$ ipython --no-banner

In [1]: import numpy as np

In [2]: import numpy.linalg as la

In [3]: np.set_printoptions(precision=1, suppress=True, linewidth=140, floatmode="fixed")

In [4]: def rnd(a):
   ...:     return np.round(a, 1) + 0
   ...: 

In [5]: r0 = np.array([2, 2, 0, 1, 1])

In [6]: r1 = np.array([4, -6, 4])

In [7]: arr = r0[:, None] + r1[None, :]

In [8]: arr
Out[8]: 
array([[ 6, -4,  6],
       [ 6, -4,  6],
       [ 4, -6,  4],
       [ 5, -5,  5],
       [ 5, -5,  5]])

In [9]: rk = la.matrix_rank(arr)

In [10]: rk
Out[10]: np.int64(2)

In [11]: ns = la.svd(arr)[2][rk:].T

In [12]: rnd(ns[:, 0] / ns[np.abs(ns[:, 0]).round(6).argmax(), 0])
Out[12]: array([ 1.0,  0.0, -1.0])

In [13]: [int(la.matrix_rank(arr[:, :j + 1])) for j in range(3)]
Out[13]: [1, 2, 2]

In [14]: la.matrix_rank(arr.T @ arr), la.matrix_rank(arr @ arr.T)
Out[14]: (np.int64(2), np.int64(2))

In [15]: [int(la.matrix_rank(arr[:i])) for i in range(1, len(arr) + 1)]
Out[15]: [1, 1, 2, 2, 2]

In [16]: np.allclose(arr @ ns, 0)
Out[16]: True

In [17]: ns.shape
Out[17]: (3, 1)

In [18]: r0, r1 = arr[4], arr[2]

In [19]: r0 @ r1
Out[19]: np.int64(70)

In [20]: r0 @ r0
Out[20]: np.int64(75)

In [21]: pr = (r0 @ r1) / (r0 @ r0) * r0

In [22]: rnd((r1 - pr) @ r0)
Out[22]: np.float64(0.0)

In [23]: rnd(pr)
Out[23]: array([ 4.7, -4.7,  4.7])

In [24]: np.outer(r0, r1)
Out[24]: 
array([[ 20, -30,  20],
       [-20,  30, -20],
       [ 20, -30,  20]])

In [25]: rnd(r1 - pr)
Out[25]: array([-0.7, -1.3, -0.7])

In [26]: la.matrix_rank(np.outer(r0, r1))
Out[26]: np.int64(1)

In [27]: mat = np.load("block0.npy")

In [28]: mat
Out[28]: 
array([[-4.5, -5.6,  0.0],
       [ 6.5,  4.6, -3.8],
       [-1.8, -4.3, -1.7],
       [-3.6, -3.2,  2.3],
       [-0.5, -2.3, -2.0],
       [ 1.2,  2.1,  0.2],
       [ 1.5, -0.4, -1.7],
       [-1.1,  5.7,  5.4],
       [ 3.5,  1.5, -3.8],
       [-0.7, -4.8, -3.5],
       [-3.2,  2.0,  5.6]])

In [29]: la.cond(arr) > 100
Out[29]: np.True_

In [30]: la.matrix_rank(arr, rtol=0.1)
Out[30]: np.int64(2)

In [31]: left, sigma, VT = la.svd(mat)

In [32]: rnd(sigma)
Out[32]: array([14.4, 13.0,  1.0])

In [33]: np.argmax(sigma[:-1] / (sigma[1:] + 1e-6)) + 1
Out[33]: np.int64(2)

In [34]: M2 = left[:, :2] @ np.diag(sigma[:2]) @ VT[:2]

In [35]: la.matrix_rank(mat, rtol=0.05)
Out[35]: np.int64(3)

In [36]: rnd(la.norm(mat - M2, 2)), rnd(sigma[2])
Out[36]: (np.float64(1.0), np.float64(1.0))

In [37]: rnd(la.norm(mat - M2) / la.norm(mat))
Out[37]: np.float64(0.1)
